$ ipython --no-banner

In [1]: import numpy as np

In [2]: from numpy import linalg as LA

In [3]: np.set_printoptions(suppress=True, linewidth=120)

In [4]: E = np.array([[1, -1, 1, -1], [1, 0, 0, 0], [1, 1, 1, 1], [1, 2, 4, 8]])

In [5]: print(np.round(LA.det(E[::-1]), 2))
12.0

In [6]: print(round(float(LA.eigvals(E).sum().real), 2))
10.0

In [7]: f = np.array([-1, 1, -1, -2])

In [8]: B = E + np.outer(f, np.eye(4)[2])

In [9]: print(round(LA.det(B) / LA.det(E), 2), round(float(1 + LA.solve(E, f)[2]), 2))
-1.0 -1.0

In [10]: print(B)
[[ 1. -1.  0. -1.]
 [ 1.  0.  1.  0.]
 [ 1.  1.  0.  1.]
 [ 1.  2.  2.  8.]]

In [11]: print(LA.matrix_rank(B - E))
1

In [12]: x0 = np.array([6, 6, 2, 9])

In [13]: rhs = B @ x0

In [14]: c, lr = np.zeros(4), 1 / LA.norm(B, 2) ** 2

In [15]: for i in range(150):
    ...:     c -= lr * B.T @ (B @ c - rhs)
    ...:     if i % 50 == 0: print(i, round(LA.norm(B @ c - rhs), 2))
    ...: 
0 7.95
50 2.35
100 1.07

In [16]: print(c.round(2))
[5.84 5.6  2.2  9.08]

In [17]: x0 = np.array([2, 1, -1, -1])

In [18]: rhs = E @ x0

In [19]: print(rhs)
[ 1  2  1 -8]

In [20]: print(np.round(LA.solve(E, rhs + E[:, 1]), 2))
[ 2.  2. -1. -1.]

In [21]: print(np.round(LA.solve(E, rhs), 2))
[ 2.  1. -1. -1.]

In [22]: print(np.round(LA.solve(E, E[:, 2]), 2))
[0. 0. 1. 0.]

In [23]: J = np.array([[0.2, -0.7, 0.6, 0.3, -1.6],
    ...:     [0.2, 1.0, -1.4, 0.2, 1.3],
    ...:     [-0.3, 0.2, -0.2, -0.7, 0.2],
    ...:     [0.4, 0.5, -0.1, 0.2, -0.3],
    ...:     [0.3, 0.5, 1.6, 0.9, -0.8]])

In [24]: J[:, 0] *= 3

In [25]: print(J.round(2))
[[ 0.6 -0.7  0.6  0.3 -1.6]
 [ 0.6  1.  -1.4  0.2  1.3]
 [-0.9  0.2 -0.2 -0.7  0.2]
 [ 1.2  0.5 -0.1  0.2 -0.3]
 [ 0.9  0.5  1.6  0.9 -0.8]]

In [26]: x0 = np.array([2, 0, 2, 2, 1])

In [27]: h = np.maximum(J @ x0, 0)

In [28]: print(h.round(2))
[1.4 0.1 0.  2.3 6. ]

In [29]: print(np.flatnonzero(h > 1e-9))
[0 1 3 4]

In [30]: print(np.round(J.T @ h, 2))
[ 9.06  3.27 10.07  6.3  -7.6 ]

In [31]: M = np.load("run3.npy")

In [32]: print(M)
[[3 0 0]
 [2 0 0]
 [3 0 0]
 [3 0 0]
 [0 0 0]
 [6 0 0]
 [6 0 0]
 [6 0 0]
 [5 0 0]
 [6 0 0]
 [3 0 0]
 [4 0 0]
 [2 0 0]]

In [33]: t = np.radians(120)

In [34]: Rm = np.eye(3)

In [35]: Rm[2, 2] = Rm[0, 0] = np.cos(t)

In [36]: Rm[2, 0], Rm[0, 2] = -np.sin(t), np.sin(t)

In [37]: print(Rm.round(2))
[[-0.5   0.    0.87]
 [ 0.    1.    0.  ]
 [-0.87  0.   -0.5 ]]

In [38]: B = M @ Rm.T

In [39]: print(np.allclose(LA.norm(M, axis=1), LA.norm(B, axis=1)))
True

In [40]: print(np.round(np.abs(B - M).max(axis=0), 2))
[9.  0.  5.2]

In [41]: print(np.allclose(M @ M.T, B @ B.T))
True

In [42]: mat = np.load("out12.npy")

In [43]: print(mat.round(2))
[[ 1.    0.    0.  ]
 [ 0.   -0.5   0.87]
 [ 0.   -0.87 -0.5 ]]

In [44]: print(round(float(LA.det(mat[::-1])), 2))
-1.0

In [45]: print(np.round(LA.eigvals(mat), 2))
[-0.5+0.87j -0.5-0.87j  1. +0.j  ]

In [46]: print(np.round(np.einsum("ii->", mat), 2))
0.0

In [47]: print(np.round(LA.det(mat.T), 2))
1.0

In [48]: print(np.round(np.einsum("ij,ji->", mat, mat), 2))
-0.0

In [49]: print(np.round(np.poly(mat), 2) + 0)
[ 1.  0.  0. -1.]

In [50]: print(round(LA.det(2 * mat), 2), np.round(LA.det(mat), 2))
8.0 1.0

In [51]: x0 = np.array([1, -2, -2])

In [52]: rhs = mat @ x0

In [53]: print(rhs.round(2))
[ 1.   -0.73  2.73]

In [54]: print(np.round(LA.solve(mat, rhs), 2))
[ 1. -2. -2.]

In [55]: x0 = np.array([-1, 0, -2])

In [56]: h = np.maximum(mat @ x0, 0)

In [57]: print(np.round(np.maximum(mat @ x0, 0) - np.maximum(-mat @ x0, 0), 2))
[-1.   -1.73  1.  ]

In [58]: print(np.flatnonzero(h > 1e-9))
[2]

In [59]: print(h.round(2))
[0. 0. 1.]

In [60]: q, Rm = LA.qr(J)

In [61]: print(np.round(np.abs(np.diag(Rm)), 2))
[1.94 1.32 1.88 0.49 0.48]

In [62]: print(np.round(q @ Rm, 2))
[[ 0.6 -0.7  0.6  0.3 -1.6]
 [ 0.6  1.  -1.4  0.2  1.3]
 [-0.9  0.2 -0.2 -0.7  0.2]
 [ 1.2  0.5 -0.1  0.2 -0.3]
 [ 0.9  0.5  1.6  0.9 -0.8]]

In [63]: print(np.round(q.T @ q, 2) + 0)
[[1. 0. 0. 0. 0.]
 [0. 1. 0. 0. 0.]
 [0. 0. 1. 0. 0.]
 [0. 0. 0. 1. 0.]
 [0. 0. 0. 0. 1.]]

In [64]: print(np.allclose(Rm.T @ Rm, J.T @ J))
True

In [65]: print(np.trace(q @ q.T))
5.0

In [66]: print(Rm.round(2))
[[-1.94 -0.54 -0.52 -1.02  0.74]
 [ 0.   -1.32  1.06  0.11 -1.75]
 [ 0.    0.   -1.88 -0.43  0.97]
 [ 0.    0.    0.    0.49  0.47]
 [ 0.    0.    0.    0.    0.48]]

In [67]: A = np.load("w.npy")

In [68]: print(A.round(2))
[[0.36 0.07 0.36 0.22 0.22]
 [0.07 0.01 0.07 0.04 0.04]
 [0.36 0.07 0.36 0.22 0.22]
 [0.22 0.04 0.22 0.13 0.13]
 [0.22 0.04 0.22 0.13 0.13]]

In [69]: print(round(float(np.trace(LA.pinv(A) @ A)), 2))
1.0

In [70]: print(np.unique(A.round(6), axis=0).shape)
(3, 5)

In [71]: print(LA.lstsq(A[:-1].T, A[-1])[2])
1

In [72]: feats = np.array([[1.0, 0.0, 0.0, 0.0],
    ...:     [0.0, 1.0, 0.0, 0.0],
    ...:     [0.0, 0.0, -1.0, 0.0],
    ...:     [0.0, 0.0, 0.0, -1.0]])

In [73]: rng = np.random.default_rng(473)

In [74]: lab = rng.permutation(4)

In [75]: B = feats[:, lab] * rng.choice([-1, 1], 4)

In [76]: print(B)
[[-0. -1. -0. -0.]
 [-0. -0. -1. -0.]
 [ 1. -0. -0. -0.]
 [-0. -0. -0.  1.]]

In [77]: Uu, _, Vh = LA.svd(feats.T @ B)

In [78]: print(Uu @ Vh)
[[ 0. -1.  0.  0.]
 [ 0.  0. -1.  0.]
 [-1.  0.  0.  0.]
 [ 0.  0.  0. -1.]]

In [79]: print(B.T @ B)
[[1. 0. 0. 0.]
 [0. 1. 0. 0.]
 [0. 0. 1. 0.]
 [0. 0. 0. 1.]]

In [80]: print(np.round(LA.svd(B, compute_uv=False), 2))
[1. 1. 1. 1.]

In [81]: print(np.round(LA.pinv(B), 2))
[[ 0.  0.  1.  0.]
 [-1.  0.  0.  0.]
 [ 0. -1.  0.  0.]
 [ 0.  0.  0.  1.]]

In [82]: P = np.triu(np.array([[0, 3, -1, 2], [2, 0, 2, 0], [-1, -1, -1, 3], [0, 3, 0, -2]]), 1) + np.eye(4)

In [83]: B = P @ feats @ LA.inv(P)

In [84]: print(P @ feats - feats @ P)
[[ 0.  0.  2. -4.]
 [ 0.  0. -4.  0.]
 [ 0.  0.  0.  0.]
 [ 0.  0.  0.  0.]]

In [85]: B = np.array([[5, 2, 0, 0, 3],
    ...:     [4, 4, 4, 4, 2],
    ...:     [3, 3, 3, 0, 5],
    ...:     [0, 3, 2, 3, 2],
    ...:     [5, 1, 4, 5, 2]])

In [86]: data = B + B.T

In [87]: print(data)
[[10  6  3  0  8]
 [ 6  8  7  7  3]
 [ 3  7  6  2  9]
 [ 0  7  2  6  7]
 [ 8  3  9  7  4]]

In [88]: x0 = np.array([3, 0, 1, 0, 1])

In [89]: rhs = data @ x0

In [90]: c, lr = np.zeros(5), 1 / LA.norm(data, 2) ** 2

In [91]: for i in range(5):
    ...:     c -= lr * data.T @ (data @ c - rhs)
    ...:     if i % 1 == 0: print(i, round(LA.norm(data @ c - rhs), 2))
    ...: 
0 18.04
1 16.41
2 14.93
3 13.58
4 12.36

In [92]: print(c.round(2))
[1.76 0.79 1.09 0.43 0.98]

In [93]: ev, vecs = LA.eigh(data)

In [94]: x0 = np.array([0, 0, 0, 0, 0])

In [95]: print(np.round(vecs * np.abs(ev) @ vecs.T, 2))
[[11.77  4.04  5.45  2.3   4.39]
 [ 4.04 10.17  4.29  4.46  7.  ]
 [ 5.45  4.29  9.39  5.18  4.  ]
 [ 2.3   4.46  5.18  8.98  2.31]
 [ 4.39  7.    4.    2.31 11.37]]

In [96]: F = np.array([[2.0, -4.0, 0.0, 3.0],
    ...:     [-4.0, 1.0, 2.0, 2.0],
    ...:     [8.0, -10.0, -2.0, 5.0],
    ...:     [-4.0, 2.0, 2.0, 1.0]])

In [97]: print(F)
[[  2.  -4.   0.   3.]
 [ -4.   1.   2.   2.]
 [  8. -10.  -2.   5.]
 [ -4.   2.   2.   1.]]

In [98]: print(LA.cond(F) > 100)
True

In [99]: print(np.argsort(-LA.norm(F, axis=0).round(6), kind="stable")[:3])
[1 0 3]

In [100]: print(round(float(LA.norm(F, 2) / LA.norm(F)), 2))
0.94

In [101]: print(LA.matrix_rank(F, rtol=0.1))
2
